>>> import numpy as np
>>> np.set_printoptions(precision=2, suppress=True, linewidth=100, floatmode="fixed")
>>> rnd = lambda a: np.round(a, 2) + 0
>>> arr = np.load("mat.npy")
>>> arr
array([[9, 0, 0],
       [8, 1, 0],
       [0, 0, 1]])
>>> # column 0 is much longer than the rest
>>> Q = arr.astype(float).copy()
>>> for j in range(3):
...     Q[:, j] -= Q[:, :j] @ (Q[:, :j].T @ Q[:, j])
...     Q[:, j] /= np.linalg.norm(Q[:, j])
... 
>>> rnd(Q.T @ arr)
array([[12.04,  0.66,  0.00],
       [ 0.00,  0.75,  0.00],
       [ 0.00,  0.00,  1.00]])
>>> rnd(Q)
array([[ 0.75, -0.66,  0.00],
       [ 0.66,  0.75,  0.00],
       [ 0.00,  0.00,  1.00]])
>>> rnd(Q.T @ Q)
array([[1.00, 0.00, 0.00],
       [0.00, 1.00, 0.00],
       [0.00, 0.00, 1.00]])
>>> P = np.triu(np.array([[-2, -1, -2], [2, 2, 2], [0, 0, 2]]), 1) + np.eye(3)
>>> out = P @ arr @ np.linalg.inv(P)
>>> out
array([[1.00, 0.00, 0.00],
       [8.00, 9.00, 0.00],
       [0.00, 0.00, 1.00]])
>>> rnd(np.linalg.det(out))
np.float64(9.0)
>>> np.linalg.matrix_rank(out)
np.int64(3)
>>> Uu, sigma, vt = np.linalg.svd(arr)
>>> rnd(sigma)
array([12.06,  1.00,  0.75])
>>> np.argmax(sigma[:-1] / (sigma[1:] + 1e-6)) + 1
np.int64(1)
>>> out = Uu[:, :1] @ np.diag(sigma[:1]) @ vt[:1]
>>> rnd(out)
array([[8.97, 0.50, 0.00],
       [8.03, 0.44, 0.00],
       [0.00, 0.00, 0.00]])
>>> np.linalg.matrix_rank(arr, rtol=0.05)
np.int64(3)
>>> x = np.array([8, 2, 4])
>>> y = arr @ x
>>> beta, lr = np.zeros(3), 1 / np.linalg.norm(arr, 2) ** 2
>>> for i in range(4):
...     beta -= lr * arr.T @ (arr @ beta - y)
...     if i % 1 == 0: print(i, round(np.linalg.norm(arr @ beta - y), 2))
... 
0 4.14
1 4.11
2 4.08
3 4.06
>>> rnd(np.linalg.cond(arr))
np.float64(16.16)
>>> rnd(beta)
array([8.08, 0.47, 0.11])
>>> out = np.array([[-1, 2, -1], [2, 3, -3], [-2, 3, 0]])
>>> arr @ out
array([[ -9,  18,  -9],
       [ -6,  19, -11],
       [ -2,   3,   0]])
>>> np.einsum("ij,ij->i", arr, arr)
array([81, 65,  1])
>>> np.vstack([arr, out.T]).shape
(6, 3)
>>> out.T @ arr.T
array([[ -9,  -6,  -2],
       [ 18,  19,   3],
       [ -9, -11,   0]])
>>> r0 = np.array([-5, 4, 5, 3, 6, 3, -6, -5, 9, 8]) + 0.5
>>> m1 = np.eye(10) - 2 * np.outer(r0, r0) / (r0 @ r0)
>>> rnd(m1)
array([[ 0.88,  0.12,  0.14,  0.09,  0.17,  0.09, -0.14, -0.12,  0.24,  0.22],
       [ 0.12,  0.88, -0.14, -0.09, -0.17, -0.09,  0.14,  0.12, -0.24, -0.22],
       [ 0.14, -0.14,  0.83, -0.11, -0.20, -0.11,  0.17,  0.14, -0.30, -0.27],
       [ 0.09, -0.09, -0.11,  0.93, -0.13, -0.07,  0.11,  0.09, -0.19, -0.17],
       [ 0.17, -0.17, -0.20, -0.13,  0.76, -0.13,  0.20,  0.17, -0.35, -0.32],
       [ 0.09, -0.09, -0.11, -0.07, -0.13,  0.93,  0.11,  0.09, -0.19, -0.17],
       [-0.14,  0.14,  0.17,  0.11,  0.20,  0.11,  0.83, -0.14,  0.30,  0.27],
       [-0.12,  0.12,  0.14,  0.09,  0.17,  0.09, -0.14,  0.88,  0.24,  0.22],
       [ 0.24, -0.24, -0.30, -0.19, -0.35, -0.19,  0.30,  0.24,  0.49, -0.46],
       [ 0.22, -0.22, -0.27, -0.17, -0.32, -0.17,  0.27,  0.22, -0.46,  0.59]])
>>> # keeps lengths
>>> out = m1 / np.linalg.norm(m1, axis=1, keepdims=True)
>>> gram = out @ out.T
>>> np.degrees(np.arccos(np.clip(gram[1, 5], -1, 1)))
np.float64(90.0)
>>> rnd(gram)
array([[1.00, 0.00, 0.00, 0.00, 0.00, 0.00, 0.00, 0.00, 0.00, 0.00],
       [0.00, 1.00, 0.00, 0.00, 0.00, 0.00, 0.00, 0.00, 0.00, 0.00],
       [0.00, 0.00, 1.00, 0.00, 0.00, 0.00, 0.00, 0.00, 0.00, 0.00],
       [0.00, 0.00, 0.00, 1.00, 0.00, 0.00, 0.00, 0.00, 0.00, 0.00],
       [0.00, 0.00, 0.00, 0.00, 1.00, 0.00, 0.00, 0.00, 0.00, 0.00],
       [0.00, 0.00, 0.00, 0.00, 0.00, 1.00, 0.00, 0.00, 0.00, 0.00],
       [0.00, 0.00, 0.00, 0.00, 0.00, 0.00, 1.00, 0.00, 0.00, 0.00],
       [0.00, 0.00, 0.00, 0.00, 0.00, 0.00, 0.00, 1.00, 0.00, 0.00],
       [0.00, 0.00, 0.00, 0.00, 0.00, 0.00, 0.00, 0.00, 1.00, 0.00],
       [0.00, 0.00, 0.00, 0.00, 0.00, 0.00, 0.00, 0.00, 0.00, 1.00]])
>>> rnd(np.linalg.norm(out, axis=1))
array([1.00, 1.00, 1.00, 1.00, 1.00, 1.00, 1.00, 1.00, 1.00, 1.00])
>>> np.all(np.linalg.eigvalsh(m1) > 0)
np.False_
>>> [round(float(np.linalg.det(m1[:i, :i])), 2) + 0 for i in range(1, 11)]
[0.88, 0.77, 0.6, 0.53, 0.29, 0.22, 0.04, -0.07, -0.59, -1.0]
>>> round(np.log10(np.linalg.cond(arr)))
1
>>> np.argsort(-np.linalg.norm(arr, axis=0).round(6), kind="stable")[:3]
array([0, 1, 2])
>>> ev, V = np.linalg.eigh(m1)
>>> rnd(np.linalg.eigvalsh(m1 + 2 * np.eye(10)))
array([1.00, 3.00, 3.00, 3.00, 3.00, 3.00, 3.00, 3.00, 3.00, 3.00])
>>> rnd(ev)
array([-1.00,  1.00,  1.00,  1.00,  1.00,  1.00,  1.00,  1.00,  1.00,  1.00])
>>> rnd(V.T @ V)
array([[1.00, 0.00, 0.00, 0.00, 0.00, 0.00, 0.00, 0.00, 0.00, 0.00],
       [0.00, 1.00, 0.00, 0.00, 0.00, 0.00, 0.00, 0.00, 0.00, 0.00],
       [0.00, 0.00, 1.00, 0.00, 0.00, 0.00, 0.00, 0.00, 0.00, 0.00],
       [0.00, 0.00, 0.00, 1.00, 0.00, 0.00, 0.00, 0.00, 0.00, 0.00],
       [0.00, 0.00, 0.00, 0.00, 1.00, 0.00, 0.00, 0.00, 0.00, 0.00],
       [0.00, 0.00, 0.00, 0.00, 0.00, 1.00, 0.00, 0.00, 0.00, 0.00],
       [0.00, 0.00, 0.00, 0.00, 0.00, 0.00, 1.00, 0.00, 0.00, 0.00],
       [0.00, 0.00, 0.00, 0.00, 0.00, 0.00, 0.00, 1.00, 0.00, 0.00],
       [0.00, 0.00, 0.00, 0.00, 0.00, 0.00, 0.00, 0.00, 1.00, 0.00],
       [0.00, 0.00, 0.00, 0.00, 0.00, 0.00, 0.00, 0.00, 0.00, 1.00]])
>>> x = np.array([3, 6, -4, 6, -7, -8, -4, 8, -4, 5])
>>> rnd(np.sort(np.abs(np.degrees(np.angle(np.linalg.eigvals(m1))))))
array([  0.00,   0.00,   0.00,   0.00,   0.00,   0.00,   0.00,   0.00,   0.00, 180.00])
>>> rnd(np.abs(np.linalg.eigvals(m1)))
array([1.00, 1.00, 1.00, 1.00, 1.00, 1.00, 1.00, 1.00, 1.00, 1.00])
>>> rnd(m1.T @ (m1 @ x))
array([ 3.00,  6.00, -4.00,  6.00, -7.00, -8.00, -4.00,  8.00, -4.00,  5.00])
>>> rnd(np.linalg.norm(x)), rnd(np.linalg.norm(m1 @ x))
(np.float64(18.19), np.float64(18.19))
>>> [p for p in range(1, 25) if np.allclose(np.linalg.matrix_power(m1, p), np.eye(10))]
[2, 4, 6, 8, 10, 12, 14, 16, 18, 20, 22, 24]
>>> rnd(np.linalg.inv(m1))
array([[ 0.88,  0.12,  0.14,  0.09,  0.17,  0.09, -0.14, -0.12,  0.24,  0.22],
       [ 0.12,  0.88, -0.14, -0.09, -0.17, -0.09,  0.14,  0.12, -0.24, -0.22],
       [ 0.14, -0.14,  0.83, -0.11, -0.20, -0.11,  0.17,  0.14, -0.30, -0.27],
       [ 0.09, -0.09, -0.11,  0.93, -0.13, -0.07,  0.11,  0.09, -0.19, -0.17],
       [ 0.17, -0.17, -0.20, -0.13,  0.76, -0.13,  0.20,  0.17, -0.35, -0.32],
       [ 0.09, -0.09, -0.11, -0.07, -0.13,  0.93,  0.11,  0.09, -0.19, -0.17],
       [-0.14,  0.14,  0.17,  0.11,  0.20,  0.11,  0.83, -0.14,  0.30,  0.27],
       [-0.12,  0.12,  0.14,  0.09,  0.17,  0.09, -0.14,  0.88,  0.24,  0.22],
       [ 0.24, -0.24, -0.30, -0.19, -0.35, -0.19,  0.30,  0.24,  0.49, -0.46],
       [ 0.22, -0.22, -0.27, -0.17, -0.32, -0.17,  0.27,  0.22, -0.46,  0.59]])
>>> J = np.array([[0, 1, 0, 1], [-1, 2, -1, 2], [0, 1, 0, 1], [-1, 2, -1, 2]])
>>> # row 2 repeats row 0
>>> r0, v = J[2], J[1]
>>> r0 @ v
np.int64(4)
>>> p = (r0 @ v) / (r0 @ r0) * r0
>>> v - p
array([-1.00,  0.00, -1.00,  0.00])
>>> (v - p) @ r0
np.float64(0.0)
>>> p
array([0.00, 2.00, 0.00, 2.00])
>>> rng = np.random.default_rng(3894)
>>> A = rng.normal(size=(11, 6)) + 5 * np.array([1, 0, 2, 1, 2, 2])
>>> rnd(A)
array([[ 3.21, -0.81, 10.67,  4.01,  9.00, 10.17],
       [ 4.52,  1.15,  9.96,  5.36, 10.31,  9.84],
       [ 3.72, -2.04,  8.84,  6.30,  9.68, 10.18],
       [ 5.85, -1.40,  9.26,  5.13,  9.25,  9.81],
       [ 4.46,  0.46,  8.59,  5.94,  8.84, 11.85],
       [ 4.62,  0.46, 10.73,  4.97,  9.27, 10.15],
       [ 2.87, -0.51, 11.03,  4.20, 10.60,  9.04],
       [ 3.86, -1.15, 10.10,  4.85, 10.52, 10.13],
       [ 5.16, -1.86, 10.16,  5.35, 10.36, 11.69],
       [ 5.29, -0.16,  9.71,  6.17,  9.34,  8.80],
       [ 4.37, -1.19, 10.42,  5.84, 10.12, 11.65]])
>>> x = np.array([-3, 2, -3, -2, 3, 3])
>>> y = A @ x
>>> rnd(np.linalg.lstsq(A, y)[0])
array([-3.00,  2.00, -3.00, -2.00,  3.00,  3.00])
>>> rnd(np.linalg.pinv(A) @ A)
array([[1.00, 0.00, 0.00, 0.00, 0.00, 0.00],
       [0.00, 1.00, 0.00, 0.00, 0.00, 0.00],
       [0.00, 0.00, 1.00, 0.00, 0.00, 0.00],
       [0.00, 0.00, 0.00, 1.00, 0.00, 0.00],
       [0.00, 0.00, 0.00, 0.00, 1.00, 0.00],
       [0.00, 0.00, 0.00, 0.00, 0.00, 1.00]])
>>> rnd(y)
array([ 6.24,  8.61,  5.22, -1.23, 11.94,  3.18,  7.82,  8.08,  5.74, -3.24,  6.85])
>>> y = y + 0.05 * rng.normal(size=11)
>>> rnd(y)
array([ 6.33,  8.61,  5.15, -1.30, 11.90,  3.15,  7.77,  8.11,  5.67, -3.24,  6.84])
>>> beta, *_ = np.linalg.lstsq(A, y)
>>> rnd(np.linalg.norm(y - A @ beta))
np.float64(0.12)
>>> rnd(beta)
array([-3.01,  2.01, -2.97, -2.00,  2.98,  3.00])
>>> beta.round()
array([-3.00,  2.00, -3.00, -2.00,  3.00,  3.00])
>>> [round(float(np.linalg.norm(np.linalg.solve(A.T @ A + lam * np.eye(6), A.T @ y))), 2) for lam in (0, 1, 10, 100)]
[6.62, 4.99, 2.04, 0.42]
>>> W1 = np.array([[-2, 1, -2, 1],
...     [-1, 3, -3, -3],
...     [-1, 1, -3, 0],
...     [2, -3, -3, 0],
...     [-2, -2, 2, -2],
...     [2, 2, -2, 1]])
>>> beta = np.array([2, 0, 3, 1])
>>> hid = np.maximum(A @ W1 + beta, 0)
>>> rnd((hid > 0).mean(axis=0))
array([0.18, 0.36, 0.00, 0.36])
>>> (hid > 0).astype(int)
array([[0, 1, 0, 0],
       [0, 1, 0, 0],
       [1, 0, 0, 1],
       [0, 0, 0, 1],
       [1, 1, 0, 0],
       [0, 1, 0, 0],
       [0, 0, 0, 0],
       [0, 0, 0, 0],
       [0, 0, 0, 1],
       [0, 0, 0, 0],
       [0, 0, 0, 1]])
>>> basis = np.array([[-1, 4, 3], [-4, 1, 1], [-1, 2, 2], [-3, -4, -4]])
>>> W1 @ basis
array([[ -3, -15, -13],
       [  1,   5,   6],
       [  0,  -9,  -8],
       [ 13,  -1,  -3],
       [ 14,   2,   4],
       [-11,   2,   0]])
>>> Uu, sigma, vt = np.linalg.svd(A)
>>> rnd(sigma)
array([61.88,  3.99,  3.29,  2.68,  2.00,  1.21])
>>> np.argmax(sigma[:-1] / (sigma[1:] + 1e-6)) + 1
np.int64(1)
>>> out = Uu[:, :1] @ np.diag(sigma[:1]) @ vt[:1]
>>> rnd(np.linalg.norm(A - out) / np.linalg.norm(A))
np.float64(0.1)
>>> rnd(np.linalg.norm(A - out, 2)), rnd(sigma[1])
(np.float64(3.99), np.float64(3.99))
>>> P = A @ np.linalg.solve(A.T @ A, A.T)
>>> rnd(P @ A[:, 0])
array([3.21, 4.52, 3.72, 5.85, 4.46, 4.62, 2.87, 3.86, 5.16, 5.29, 4.37])
>>> rnd(np.trace(P))
np.float64(6.0)
>>> np.allclose(P @ P, P)
True
>>> Q, Rm = np.linalg.qr(A)
>>> np.allclose(Rm.T @ Rm, A.T @ A)
True
>>> rnd(np.abs(np.diag(Rm)))
array([14.73,  3.27,  7.64,  2.50,  1.74,  3.27])
>>> rnd(Q.T @ Q)
array([[1.00, 0.00, 0.00, 0.00, 0.00, 0.00],
       [0.00, 1.00, 0.00, 0.00, 0.00, 0.00],
       [0.00, 0.00, 1.00, 0.00, 0.00, 0.00],
       [0.00, 0.00, 0.00, 1.00, 0.00, 0.00],
       [0.00, 0.00, 0.00, 0.00, 1.00, 0.00],
       [0.00, 0.00, 0.00, 0.00, 0.00, 1.00]])
>>> rnd(np.trace(Q @ Q.T))
np.float64(6.0)
>>> rnd(Rm)
array([[-14.73,   2.07, -32.20, -17.42, -31.64, -33.61],
       [  0.00,  -3.27,   0.81,   0.49,   1.38,   1.49],
       [  0.00,   0.00,   7.64,   1.70,   6.57,   5.57],
       [  0.00,   0.00,   0.00,   2.50,   1.27,   2.10],
       [  0.00,   0.00,   0.00,   0.00,   1.74,   0.11],
       [  0.00,   0.00,   0.00,   0.00,   0.00,   3.27]])
